$ ipython --no-banner

In [1]: import numpy as np

In [2]: import numpy.linalg as la

In [3]: np.set_printoptions(precision=1, suppress=True, linewidth=160)

In [4]: J = np.diag(np.array([9, 8, 6, 9, 3, 7]))

In [5]: print(J)
[[9 0 0 0 0 0]
 [0 8 0 0 0 0]
 [0 0 6 0 0 0]
 [0 0 0 9 0 0]
 [0 0 0 0 3 0]
 [0 0 0 0 0 7]]

In [6]: print(J @ J)
[[81  0  0  0  0  0]
 [ 0 64  0  0  0  0]
 [ 0  0 36  0  0  0]
 [ 0  0  0 81  0  0]
 [ 0  0  0  0  9  0]
 [ 0  0  0  0  0 49]]

In [7]: print((la.matrix_power((J != 0) + (J.T != 0) + np.eye(6), 6) > 0).astype(int))
[[1 0 0 0 0 0]
 [0 1 0 0 0 0]
 [0 0 1 0 0 0]
 [0 0 0 1 0 0]
 [0 0 0 0 1 0]
 [0 0 0 0 0 1]]

In [8]: print((J != 0).astype(int))
[[1 0 0 0 0 0]
 [0 1 0 0 0 0]
 [0 0 1 0 0 0]
 [0 0 0 1 0 0]
 [0 0 0 0 1 0]
 [0 0 0 0 0 1]]

In [9]: print(np.sort(la.eigvals(J).real))
[3. 6. 7. 8. 9. 9.]

In [10]: rng = np.random.default_rng(371850)

In [11]: idx = rng.permutation(6)

In [12]: B = J[:, idx] * rng.choice([-1, 1], 6)

In [13]: print(B)
[[ 0  0 -9  0  0  0]
 [ 0  8  0  0  0  0]
 [ 0  0  0  0  0  6]
 [-9  0  0  0  0  0]
 [ 0  0  0  3  0  0]
 [ 0  0  0  0 -7  0]]

In [14]: Uu, _, Vt = la.svd(J.T @ B)

In [15]: print(np.round(Uu @ Vt, 1) + 0)
[[ 0.  0. -1.  0.  0.  0.]
 [ 0.  1.  0.  0.  0.  0.]
 [ 0.  0.  0.  0.  0.  1.]
 [-1.  0.  0.  0.  0.  0.]
 [ 0.  0.  0.  1.  0.  0.]
 [ 0.  0.  0.  0. -1.  0.]]

In [16]: print(la.lstsq(J, B)[0])
[[ 0.  0. -1.  0.  0.  0.]
 [ 0.  1.  0.  0.  0.  0.]
 [ 0.  0.  0.  0.  0.  1.]
 [-1.  0.  0.  0.  0.  0.]
 [ 0.  0.  0.  1.  0.  0.]
 [ 0.  0.  0.  0. -1.  0.]]

In [17]: E = np.loadtxt("m.csv", delimiter=",")

In [18]: print(E)
[[ 1.7  1.5 -2.7  6.6]
 [ 3.9  1.4 -3.4  8.1]
 [ 5.   1.2  1.4  4.4]
 [ 2.7 -0.8  1.2  3.6]
 [ 3.5 -1.   2.6  4.5]
 [ 2.6  1.8 -3.8  5.5]
 [ 3.5  1.1  2.6  2.5]
 [ 5.   0.9  0.7  4.1]
 [ 1.8 -0.5 -4.3  8.2]
 [ 1.9  1.7 -3.4  7.2]
 [ 3.1 -0.4  2.3  5. ]
 [ 0.9  1.8 -3.4  8.3]
 [ 0.6  0.9 -2.3  6.7]
 [ 5.   0.3 -3.5  7.7]
 [ 2.5  1.8  1.8  5.6]
 [ 2.   2.3 -4.2  8.4]
 [ 1.9 -0.4 -3.7  7.3]
 [ 2.4  0.4  0.9  4.5]
 [ 2.4  0.8  0.6  3.9]
 [ 4.9  1.2 -3.4  8. ]
 [ 2.2  2.2 -3.3  6.1]
 [ 4.7  1.3  2.3  4.5]
 [ 4.2  1.1  1.5  4.6]
 [ 3.2  3.8 -2.1  7.7]
 [ 2.6  1.3  2.6  2.1]
 [ 3.8  1.2 -2.7  6.2]
 [ 2.7  1.5 -4.9  5.5]
 [ 4.4  0.7  2.4  4.7]]

In [19]: Xc = (E - E.mean(axis=0)) / E.std(axis=0)

In [20]: print(Xc.std(axis=0))
[1. 1. 1. 1.]

In [21]: beta = la.lstsq(np.delete(Xc, 3, axis=1), Xc[:, 3])[0]

In [22]: print(np.abs(beta).argmax())
2

In [23]: print(beta.round(1) + 0)
[ 0.   0.  -0.8]

In [24]: print(round(1 - np.var(Xc[:, 3] - np.delete(Xc, 3, axis=1) @ beta), 1))
0.7
